$ ipython --no-banner

In [1]: import numpy as np

In [2]: np.set_printoptions(precision=3, suppress=True, linewidth=140)

In [3]: E = np.array([[-1.2, -0.1, -0.5, 1.3],
   ...:     [0.6, -1.8, 0.9, -0.9],
   ...:     [-0.4, -0.6, -0.2, -0.7],
   ...:     [1.5, -0.2, 0.4, -0.5],
   ...:     [0.3, -0.5, -1.5, 1.6],
   ...:     [0.5, 1.0, -0.1, 0.2],
   ...:     [0.8, 1.3, 0.5, 0.8],
   ...:     [0.4, 1.0, 0.4, 1.0],
   ...:     [-1.5, -0.7, 1.0, 0.4],
   ...:     [0.7, -1.0, 1.0, -0.3],
   ...:     [1.1, -0.7, -0.2, 3.1],
   ...:     [-1.2, -0.4, -1.7, 1.1],
   ...:     [-1.0, 0.7, 1.3, -0.1]])

In [4]: rng = np.random.default_rng(63)

In [5]: E[:, 0] = -2 * E[:, 3] + 0.05 * rng.normal(size=13)

In [6]: E
Out[6]: 
array([[-2.564, -0.1  , -0.5  ,  1.3  ],
       [ 1.916, -1.8  ,  0.9  , -0.9  ],
       [ 1.317, -0.6  , -0.2  , -0.7  ],
       [ 0.996, -0.2  ,  0.4  , -0.5  ],
       [-3.138, -0.5  , -1.5  ,  1.6  ],
       [-0.347,  1.   , -0.1  ,  0.2  ],
       [-1.53 ,  1.3  ,  0.5  ,  0.8  ],
       [-1.99 ,  1.   ,  0.4  ,  1.   ],
       [-0.739, -0.7  ,  1.   ,  0.4  ],
       [ 0.721, -1.   ,  1.   , -0.3  ],
       [-6.153, -0.7  , -0.2  ,  3.1  ],
       [-2.133, -0.4  , -1.7  ,  1.1  ],
       [ 0.168,  0.7  ,  1.3  , -0.1  ]])

In [7]: round(np.linalg.norm(E[6], 1), 3), round(np.linalg.norm(E[6], np.inf), 3)
Out[7]: (np.float64(4.13), np.float64(1.53))

In [8]: np.linalg.norm(E, axis=1).argmax()
Out[8]: np.int64(10)

In [9]: np.linalg.norm(E, axis=0)
Out[9]: array([8.529, 3.197, 3.248, 4.308])

In [10]: np.round(np.linalg.norm(E, 1), 3), round(float(np.linalg.norm(E, np.inf)), 3)
Out[10]: (np.float64(23.712), 10.153)

In [11]: W1 = np.array([[2, 3, 1, 3, 2, 3],
    ...:     [0, 3, 3, 0, 3, 0],
    ...:     [2, 3, 2, 1, 3, 0],
    ...:     [2, 2, 2, 0, 3, 1]])

In [12]: c = np.array([8, 8, 6, 2, 0, 0])

In [13]: act = np.maximum(E @ W1 + c, 0)

In [14]: np.linalg.matrix_rank(act)
Out[14]: np.int64(6)

In [15]: (act > 0).mean(axis=0)
Out[15]: array([1.   , 0.769, 1.   , 0.538, 0.538, 0.385])

In [16]: Z = np.array([[0, -1, -1],
    ...:     [-2, -1, 0],
    ...:     [2, 2, 0],
    ...:     [2, -2, 2],
    ...:     [-1, 0, 1],
    ...:     [-1, -1, -1]])

In [17]: (act @ Z).round(6).argmax(axis=1)
Out[17]: array([0, 2, 2, 2, 0, 1, 1, 1, 0, 0, 0, 0, 2])

In [18]: W1 @ Z
Out[18]: 
array([[ -3, -12,   3],
       [ -3,   3,   3],
       [ -3,  -3,   3],
       [ -4,  -1,   0]])

In [19]: A = np.loadtxt("block4.csv", delimiter=",")

In [20]: A
Out[20]: 
array([[3., 2., 2., 0., 0., 2.],
       [2., 3., 2., 0., 0., 2.],
       [2., 2., 3., 0., 0., 2.],
       [0., 0., 0., 3., 2., 0.],
       [0., 0., 0., 2., 3., 0.],
       [2., 2., 2., 0., 0., 3.]])

In [21]: # 2 blocks once reordered

In [22]: ev, V = np.linalg.eigh(A)

In [23]: x = np.array([1, 0, 1, 2, 0, 2])

In [24]: x @ A @ x / (x @ x), round(ev[0], 3), ev[-1]
Out[24]: (np.float64(5.0), np.float64(1.0), np.float64(9.0))

In [25]: V * np.maximum(ev, 0) @ V.T
Out[25]: 
array([[3., 2., 2., 0., 0., 2.],
       [2., 3., 2., 0., 0., 2.],
       [2., 2., 3., 0., 0., 2.],
       [0., 0., 0., 3., 2., 0.],
       [0., 0., 0., 2., 3., 0.],
       [2., 2., 2., 0., 0., 3.]])

In [26]: np.linalg.eigvalsh(A[1:, 1:])
Out[26]: array([1., 1., 1., 5., 7.])

In [27]: V * np.sqrt(ev) @ V.T
Out[27]: 
array([[1.5  , 0.5  , 0.5  , 0.   , 0.   , 0.5  ],
       [0.5  , 1.5  , 0.5  , 0.   , 0.   , 0.5  ],
       [0.5  , 0.5  , 1.5  , 0.   , 0.   , 0.5  ],
       [0.   , 0.   , 0.   , 1.618, 0.618, 0.   ],
       [0.   , 0.   , 0.   , 0.618, 1.618, 0.   ],
       [0.5  , 0.5  , 0.5  , 0.   , 0.   , 1.5  ]])
